$ python3 -q
>>> import numpy as np
>>> from numpy import linalg as LA
>>> np.set_printoptions(precision=4, suppress=True, linewidth=200, sign=" ")
>>> rd = lambda a: np.round(a, 4) + 0
>>> M2 = np.array([[1, 2, -3, 1], [0, 1, 1, 2], [-3, 1, 0, -2], [2, 2, -1, 1]])
>>> F = M2.T @ M2
>>> print(F)
[[14  3 -5  9]
 [ 3 10 -7  4]
 [-5 -7 11 -2]
 [ 9  4 -2 10]]
>>> proj = np.triu(np.array([[-3, -2, 2, 2], [-2, -2, 2, -3], [3, 2, 3, 0], [0, -2, -1, 0]]), 1) + np.eye(4)
>>> M2 = proj @ F @ LA.inv(proj)
>>> M2
array([[  16.,    9.,  -23.,   12.],
       [ -34.,  -84.,  257., -214.],
       [  -5.,  -17.,   55.,  -43.],
       [   9.,   22.,  -64.,   58.]])
>>> rd(np.poly(M2))
array([    1.,   -45.,   570., -2236.,  1849.])
>>> np.trace(M2), np.trace(F)
(np.float64(45.0), np.int64(45))
>>> rd(LA.det(M2))
np.float64(1849.0)
>>> x0 = np.ones(4)
>>> for _ in range(5):
...     x0 = F @ x0
...     x0 /= LA.norm(x0)
...     print(round(x0 @ F @ x0, 4))
... 
24.0797
26.2207
26.5886
26.6606
26.6752
>>> print(rd(LA.eigvalsh(F)[-1]))
26.679
>>> X = np.array([[5, -8, 6, 3], [-2, 8, 4, -3], [9, 2, 9, -7], [3, 7, -9, -1]])
>>> X.ravel(order="F")
array([ 5, -2,  9,  3, -8,  8,  2,  7,  6,  4,  9, -9,  3, -3, -7, -1])
>>> T = X.reshape(4, 2, -1)
>>> print(T.shape)
(4, 2, 2)
>>> T.sum(axis=1)
array([[11, -5],
       [ 2,  5],
       [18, -5],
       [-6,  6]])
>>> proj = np.triu(np.array([[1, 3, -2, 3], [-2, 1, -3, 0], [0, -1, 2, -3], [3, 0, -1, 3]]), 1) + np.eye(4)
>>> M2 = proj @ X @ LA.inv(proj)
>>> rd(LA.det(M2))
np.float64(-5173.0)
>>> M = np.loadtxt("run3.csv", delimiter=",")
>>> M
array([[ 0.,  0.,  0.,  0.],
       [-2.,  0., -1.,  0.],
       [ 0.,  0.,  0.,  0.],
       [-2.,  0.,  2.,  0.]])
>>> np.einsum("ij,ji->", M, M)
np.float64(0.0)
>>> rd(LA.eigvals(M).sum().real)
np.float64(0.0)
>>> rd(LA.det(2 * M)), rd(LA.det(M))
(np.float64(0.0), np.float64(0.0))
>>> print(np.allclose(M[:-1].T @ LA.lstsq(M[:-1].T, M[-1])[0], M[-1]))
False
>>> np.abs(np.diag(LA.qr(M)[1])) > 1e-9
array([ True, False,  True, False])
>>> rd(np.trace(LA.pinv(M) @ M))
np.float64(2.0)
>>> np.unique(M.round(6), axis=0).shape
(3, 4)
>>> try:
...     LA.inv(M)
... except LA.LinAlgError as e:
...     print(repr(e))
... 
LinAlgError('Singular matrix')
>>> rd(M @ LA.pinv(M) @ M)
array([[ 0.,  0.,  0.,  0.],
       [-2.,  0., -1.,  0.],
       [ 0.,  0.,  0.,  0.],
       [-2.,  0.,  2.,  0.]])
>>> rng = np.random.default_rng(142959)
>>> lab = rng.permutation(4)
>>> lab
array([ 1,  2,  0,  3])
>>> M2 = M[lab][:, lab]
>>> M2
array([[ 0., -1., -2.,  0.],
       [ 0.,  0.,  0.,  0.],
       [ 0.,  0.,  0.,  0.],
       [ 0.,  2., -2.,  0.]])
>>> np.diag(M2)
array([ 0.,  0.,  0.,  0.])
>>> rd(LA.det(M2)), rd(LA.det(M[lab]))
(np.float64(0.0), np.float64(0.0))
>>> LA.cond(M) > 100
np.True_
>>> rd(LA.norm(M, 2) / LA.norm(M))
np.float64(0.8321)
>>> [round(float(x), 4) for x in LA.svd(M, compute_uv=False)[:3]]
[3.0, 2.0, 0.0]
>>> np.argsort(-LA.norm(M, axis=0).round(6), kind="stable")[:3]
array([ 0,  2,  1])
>>> J = np.maximum(np.array([[4],
...     [5],
...     [3],
...     [3],
...     [3],
...     [2],
...     [4],
...     [0],
...     [4],
...     [4],
...     [0],
...     [4],
...     [6],
...     [8],
...     [6],
...     [6],
...     [3],
...     [1],
...     [3],
...     [9],
...     [0],
...     [2],
...     [6]]) @ np.array([[-2, -1, 1]]) + np.array([1, 0, 1]), 0)
>>> J
array([[  0,   0,   5],
       [  0,   0,   6],
       [  0,   0,   4],
       [  0,   0,   4],
       [  0,   0,   4],
       [  0,   0,   3],
       [  0,   0,   5],
       [  1,   0,   1],
       [  0,   0,   5],
       [  0,   0,   5],
       [  1,   0,   1],
       [  0,   0,   5],
       [  0,   0,   7],
       [  0,   0,   9],
       [  0,   0,   7],
       [  0,   0,   7],
       [  0,   0,   4],
       [  0,   0,   2],
       [  0,   0,   4],
       [  0,   0,  10],
       [  1,   0,   1],
       [  0,   0,   3],
       [  0,   0,   7]])
>>> Uu, s, Vh = LA.svd(J)
>>> V = Vh[:(s > 1e-8).sum()]
>>> x0 = J[1] + -2 * J[3] + rng.integers(2) * np.eye(3)[1]
>>> print(x0)
[ 0.  1. -2.]
>>> rd(np.diag(V.T @ V))
array([ 1.,  0.,  1.])
>>> np.allclose(V.T @ V @ x0, x0)
False
>>> print(LA.matrix_rank(np.vstack([J, x0])))
3
>>> rd(LA.norm(x0 - V.T @ V @ x0))
np.float64(1.0)
